% ipython --no-banner

In [1]: import numpy as np

In [2]: np.set_printoptions(precision=2, suppress=True, linewidth=200, floatmode="fixed")

In [3]: M2 = np.array([[-3, 1, 1], [0, 3, -1], [3, -1, 3]])

In [4]: M2[-1] = M2[0]

In [5]: F = M2 + 0.1 * np.eye(3)

In [6]: print(F)
[[-2.90  1.00  1.00]
 [ 0.00  3.10 -1.00]
 [-3.00  1.00  1.10]]

In [7]: W = np.array([[3, -2, 1, 1, 1, 2], [-1, -2, -1, 2, -2, -1], [-2, 1, 2, 1, 0, -3]])

In [8]: b = np.array([1, 0, -3, -1, 0, 2])

In [9]: H = np.maximum(F @ W + b, 0)

In [10]: print((H > 0).mean(axis=0))
[0.00 0.67 0.00 0.33 0.00 0.33]

In [11]: W2 = np.array([[-2, 0, -1],
    ...:     [0, -1, 2],
    ...:     [1, -2, 2],
    ...:     [-2, -2, 1],
    ...:     [-2, 0, 1],
    ...:     [1, 2, -2]])

In [12]: print((H @ W2).round(6).argmax(axis=1))
[2 2 2]

In [13]: print(H @ W2)
[[ 0.00 -4.80  9.60]
 [-6.50 -4.60  0.40]
 [ 0.00 -5.10 10.20]]

In [14]: U, s, VT = np.linalg.svd(F)

In [15]: print(np.argmax(s[:-1] / (s[1:] + 1e-6)) + 1)
2

In [16]: print(s)
[4.73 3.15 0.03]

In [17]: M2 = U[:, :2] @ np.diag(s[:2]) @ VT[:2]

In [18]: print(round(float(np.linalg.norm(F - M2, 2)), 2), np.round(s[2], 2))
0.03 0.03

In [19]: print(np.linalg.matrix_rank(M2))
2

In [20]: print(round(float(np.linalg.norm(F - M2) / np.linalg.norm(F)), 2))
0.01

In [21]: print(np.linalg.matrix_rank(F, rtol=0.05))
2

In [22]: print(np.abs(F).max())
3.1

In [23]: print(np.count_nonzero(F))
8

In [24]: print(np.unravel_index(np.abs(F).argmax(), F.shape))
(np.int64(1), np.int64(1))

In [25]: print(np.linalg.matrix_rank(F))
3

In [26]: print(np.linalg.svd(F, compute_uv=False))
[4.73 3.15 0.03]

In [27]: print(round(np.linalg.norm(F), 2))
5.68

In [28]: print(F.sum(axis=1))
[-0.90  2.10 -0.90]

In [29]: M2 = np.array([[9, 3], [2, 9]])

In [30]: W2 = np.kron(M2, F)

In [31]: print(np.linalg.matrix_rank(W2))
6

In [32]: print(W2.shape)
(6, 6)

In [33]: print(W2)
[[-26.10   9.00   9.00  -8.70   3.00   3.00]
 [  0.00  27.90  -9.00   0.00   9.30  -3.00]
 [-27.00   9.00   9.90  -9.00   3.00   3.30]
 [ -5.80   2.00   2.00 -26.10   9.00   9.00]
 [  0.00   6.20  -2.00   0.00  27.90  -9.00]
 [ -6.00   2.00   2.20 -27.00   9.00   9.90]]

In [34]: E = np.load("block18.npy")

In [35]: print(E)
[[ 21.00   1.07  10.39   1.50]
 [-19.77  -7.37  -8.71   0.37]
 [ -6.20  -4.89  23.28  -1.97]
 [-10.37   1.35  48.88  -1.41]
 [ 15.36  11.28   8.90   1.51]
 [  9.05  -4.89   1.00  -3.36]
 [  4.91   3.86 -15.53   3.72]
 [ 23.56  -3.48  22.66   1.44]
 [  9.21  -1.33  20.20  -0.23]
 [ -7.96  -0.23  23.17   3.40]
 [-11.07   2.87 -17.69   1.56]
 [-17.58  -6.91  10.29   1.66]
 [-12.52  -5.40 -18.05   4.19]]

In [36]: G = np.cov(E, rowvar=False)

In [37]: print(G)
[[217.58  32.90  50.41  -2.49]
 [ 32.90  27.59   3.78   2.73]
 [ 50.41   3.78 394.08 -19.42]
 [ -2.49   2.73 -19.42   5.03]]

In [38]: print(np.median(E, axis=0))
[-6.20 -1.33 10.29  1.50]

In [39]: x = np.array([2, 0, 2, 0])

In [40]: y = E @ x

In [41]: print(np.round(np.linalg.pinv(E) @ E, 2) + 0)
[[1.00 0.00 0.00 0.00]
 [0.00 1.00 0.00 0.00]
 [0.00 0.00 1.00 0.00]
 [0.00 0.00 0.00 1.00]]

In [42]: rng = np.random.default_rng(89)

In [43]: y = y + 0.3 * rng.normal(size=13)

In [44]: print(y)
[ 62.63 -57.04  34.48  77.11  48.80  20.20 -21.09  92.48  58.99  30.15 -57.20 -14.93 -61.09]

In [45]: b, *_ = np.linalg.lstsq(E, y)

In [46]: print(np.round(np.linalg.norm(y - E @ b), 2))
0.69

In [47]: Xs = (E - E.mean(axis=0)) / E.std(axis=0)

In [48]: print(Xs.std(axis=0))
[1.00 1.00 1.00 1.00]

In [49]: print(np.argwhere(np.abs(Xs) > 2))
[[3 2]
 [4 1]
 [5 3]]

In [50]: b = np.linalg.lstsq(np.delete(Xs, 3, axis=1), Xs[:, 3])[0]

In [51]: print(np.round(1 - np.var(Xs[:, 3] - np.delete(Xs, 3, axis=1) @ b), 2))
0.27

In [52]: print(np.abs(b).argmax())
2

In [53]: Xs = E - E.mean(axis=0)

In [54]: U, s, VT = np.linalg.svd(Xs, full_matrices=False)

In [55]: print(np.abs(U[:, 0]).argmax())
3

In [56]: print(np.abs(VT[0]).argmax())
2

In [57]: print(s ** 2 / (s ** 2).sum())
[0.63 0.33 0.03 0.01]

In [58]: print((np.sign(U[:, 0]) == np.sign(U[0, 0])).astype(int))
[1 0 1 1 1 0 0 1 1 1 0 0 0]

In [59]: print(np.round(Xs.mean(axis=0), 2) + 0)
[0.00 0.00 0.00 0.00]

In [60]: print(np.linalg.matrix_rank(Xs))
4

In [61]: print(s)
[70.04 50.13 16.41  6.58]

In [62]: W = np.array([[3, 3, -3], [0, 0, 1], [2, 0, -3], [-3, 3, -3]])

In [63]: b = np.array([-1, 2, 5])

In [64]: H = np.maximum(E @ W + b, 0)

In [65]: print((H > 0).mean(axis=0))
[0.62 0.46 0.38]

In [66]: print(np.linalg.matrix_rank(H))
3

In [67]: print((H > 0).astype(int))
[[1 1 0]
 [0 0 1]
 [1 0 0]
 [1 0 0]
 [1 1 0]
 [1 1 0]
 [0 1 1]
 [1 1 0]
 [1 1 0]
 [1 0 0]
 [0 0 1]
 [0 0 1]
 [0 0 1]]

In [68]: W2 = np.array([[2, -1], [-1, 0], [-2, -1]])

In [69]: print((H @ W2).round(6).argmax(axis=1))
[0 1 0 0 0 0 1 0 0 0 1 1 1]

In [70]: J = np.loadtxt("w.csv", delimiter=",")

In [71]: print(J)
[[ 4.00  4.00  4.00]
 [ 4.00  8.00  8.00]
 [ 4.00  8.00 12.00]]

In [72]: x = np.array([3, 4, 4])

In [73]: h1 = np.maximum(J @ x, 0)

In [74]: print(np.maximum(J @ x, 0) - np.maximum(-J @ x, 0))
[44.00 76.00 92.00]

In [75]: print(h1)
[44.00 76.00 92.00]

In [76]: print(np.flatnonzero(h1 > 1e-9))
[0 1 2]

In [77]: print(J.T @ h1)
[ 848.00 1520.00 1888.00]

In [78]: print(J * (h1 > 1e-9)[:, None])
[[ 4.00  4.00  4.00]
 [ 4.00  8.00  8.00]
 [ 4.00  8.00 12.00]]

In [79]: print(np.maximum(J @ (3 * x), 0))
[132.00 228.00 276.00]

In [80]: vals, evecs = np.linalg.eig(J)

In [81]: print(np.sort(np.linalg.eigvals(J.T)))
[ 1.23  2.57 20.20]

In [82]: print(np.round(J @ evecs[:, 0] - vals[0] * evecs[:, 0], 2) + 0)
[0.00 0.00 0.00]

In [83]: print(round(np.prod(vals), 2))
64.0

In [84]: x = np.ones(3)

In [85]: for _ in range(4):
    ...:     x = J @ x
    ...:     x /= np.linalg.norm(x)
    ...:     print(round(x @ J @ x, 2))
    ...: 
20.17
20.2
20.2
20.2

In [86]: print(x)
[0.33 0.59 0.74]

In [87]: T = np.stack([J, 4 * J, J[::-1]])

In [88]: print(np.linalg.matrix_rank(T.reshape(3, -1)))
2

In [89]: print((T @ J.T).shape)
(3, 3, 3)

In [90]: print(T.sum(axis=0))
[[24.00 28.00 32.00]
 [24.00 48.00 48.00]
 [24.00 44.00 64.00]]

In [91]: print(T.shape)
(3, 3, 3)

In [92]: print(np.linalg.det(T))
[  64.00 4096.00  -64.00]

In [93]: print(np.einsum("bij,cij->bc", T, T))
[[ 416.00 1664.00  336.00]
 [1664.00 6656.00 1344.00]
 [ 336.00 1344.00  416.00]]

In [94]: data = np.load("data.npy")

In [95]: print(data)
[[0.50 0.00 0.50 0.00 0.00 0.00]
 [0.25 0.25 0.00 0.00 0.25 0.25]
 [0.20 0.20 0.20 0.00 0.20 0.20]
 [0.00 0.00 0.00 0.50 0.00 0.50]
 [0.00 0.00 0.00 0.00 0.50 0.50]
 [0.00 0.00 0.00 0.00 0.00 1.00]]

In [96]: x = np.array([0, 2, 0, 3, 2, 1])

In [97]: h1 = np.maximum(data @ x, 0)

In [98]: print(data.T @ h1)
[0.51 0.51 0.20 1.00 1.26 3.26]

In [99]: print(np.tanh(data @ x))
[0.00 0.85 0.76 0.96 0.91 0.76]

In [100]: print(h1)
[0.00 1.25 1.00 2.00 1.50 1.00]

In [101]: print(np.maximum(data @ x, 0) - np.maximum(-data @ x, 0))
[0.00 1.25 1.00 2.00 1.50 1.00]

In [102]: print(data * (h1 > 1e-9)[:, None])
[[0.00 0.00 0.00 0.00 0.00 0.00]
 [0.25 0.25 0.00 0.00 0.25 0.25]
 [0.20 0.20 0.20 0.00 0.20 0.20]
 [0.00 0.00 0.00 0.50 0.00 0.50]
 [0.00 0.00 0.00 0.00 0.50 0.50]
 [0.00 0.00 0.00 0.00 0.00 1.00]]

In [103]: print(np.round(np.linalg.matrix_power(data, 100), 2) + 0)
[[0.00 0.00 0.00 0.00 0.00 1.00]
 [0.00 0.00 0.00 0.00 0.00 1.00]
 [0.00 0.00 0.00 0.00 0.00 1.00]
 [0.00 0.00 0.00 0.00 0.00 1.00]
 [0.00 0.00 0.00 0.00 0.00 1.00]
 [0.00 0.00 0.00 0.00 0.00 1.00]]

In [104]: print(data @ np.ones(6))
[1.00 1.00 1.00 1.00 1.00 1.00]

In [105]: pr = np.eye(6)[1]

In [106]: for _ in range(4):
     ...:     pr = pr @ data
     ...:     print(pr.round(2))
     ...: 
[0.25 0.25 0.00 0.00 0.25 0.25]
[0.19 0.06 0.12 0.00 0.19 0.44]
[0.13 0.04 0.12 0.00 0.13 0.57]
[0.10 0.03 0.09 0.00 0.10 0.67]

In [107]: print(np.sort(np.abs(np.linalg.eigvals(data))))
[0.18 0.18 0.50 0.50 0.76 1.00]

In [108]: O, r_ = np.linalg.qr(data)

In [109]: print(np.round(O @ r_, 2) + 0)
[[0.50 0.00 0.50 0.00 0.00 0.00]
 [0.25 0.25 0.00 0.00 0.25 0.25]
 [0.20 0.20 0.20 0.00 0.20 0.20]
 [0.00 0.00 0.00 0.50 0.00 0.50]
 [0.00 0.00 0.00 0.00 0.50 0.50]
 [0.00 0.00 0.00 0.00 0.00 1.00]]

In [110]: print(round(abs(r_[0, 0]), 2), np.round(np.linalg.norm(data[:, 0]), 2))
0.59 0.59

In [111]: print(np.allclose(r_.T @ r_, data.T @ data))
True

In [112]: print(np.trace(O @ O.T))
6.0

In [113]: m1 = np.array([[0.7, -0.3, -0.6], [-0.9, 1.8, -0.6], [0.5, 1.2, -2.1]])

In [114]: G = data.T @ data

In [115]: print(np.linalg.matrix_rank(G))
6

In [116]: print(np.linalg.eigvalsh(G)[::-1])
[1.76 0.64 0.30 0.17 0.07 0.01]

In [117]: print(G)
[[0.35 0.10 0.29 0.00 0.10 0.10]
 [0.10 0.10 0.04 0.00 0.10 0.10]
 [0.29 0.04 0.29 0.00 0.04 0.04]
 [0.00 0.00 0.00 0.25 0.00 0.25]
 [0.10 0.10 0.04 0.00 0.35 0.35]
 [0.10 0.10 0.04 0.25 0.35 1.60]]

In [118]: print(np.trace(G), (data ** 2).sum())
2.95 2.95

In [119]: print(np.diag(G))
[0.35 0.10 0.29 0.25 0.35 1.60]

In [120]: U, s, VT = np.linalg.svd(m1)

In [121]: print(np.argmax(s[:-1] / (s[1:] + 1e-6)) + 1)
2

In [122]: M2 = U[:, :2] @ np.diag(s[:2]) @ VT[:2]

In [123]: print(np.linalg.matrix_rank(M2))
2

In [124]: hat = np.triu(np.array([[1, 1, 2], [0, 2, 1], [2, 0, 0]]), 1) + np.eye(3)

In [125]: M2 = hat @ m1 @ np.linalg.inv(hat)

In [126]: print(round(float(np.linalg.det(M2)), 2))
-0.3

In [127]: print(hat @ m1 - m1 @ hat)
[[ 0.10  3.50 -5.90]
 [ 0.50  2.10 -2.10]
 [ 0.00 -0.50 -2.20]]

In [128]: print(round(float(np.trace(M2)), 2), np.round(np.trace(m1), 2))
0.4 0.4

In [129]: print(M2)
[[  0.80   3.10 -10.10]
 [ -0.40   3.40  -5.30]
 [  0.50   0.70  -3.80]]

In [130]: print(np.poly(M2))
[ 1.00 -0.40 -3.24  0.30]

In [131]: print(np.linalg.matrix_rank(M2))
3

In [132]: M2 = np.linalg.inv(data)

In [133]: print(M2)
[[ 2.00  4.00 -5.00  0.00  0.00  0.00]
 [-2.00  0.00  5.00  0.00 -2.00  0.00]
 [ 0.00 -4.00  5.00  0.00  0.00  0.00]
 [ 0.00  0.00  0.00  2.00  0.00 -1.00]
 [ 0.00  0.00  0.00  0.00  2.00 -1.00]
 [ 0.00  0.00  0.00  0.00  0.00  1.00]]

In [134]: print(np.round(np.linalg.cond(data), 2))
13.57

In [135]: print((np.abs(M2) > 1e-9).astype(int))
[[1 1 1 0 0 0]
 [1 0 1 0 1 0]
 [0 1 1 0 0 0]
 [0 0 0 1 0 1]
 [0 0 0 0 1 1]
 [0 0 0 0 0 1]]

In [136]: print(data @ M2)
[[1.00 0.00 0.00 0.00 0.00 0.00]
 [0.00 1.00 0.00 0.00 0.00 0.00]
 [0.00 0.00 1.00 0.00 0.00 0.00]
 [0.00 0.00 0.00 1.00 0.00 0.00]
 [0.00 0.00 0.00 0.00 1.00 0.00]
 [0.00 0.00 0.00 0.00 0.00 1.00]]
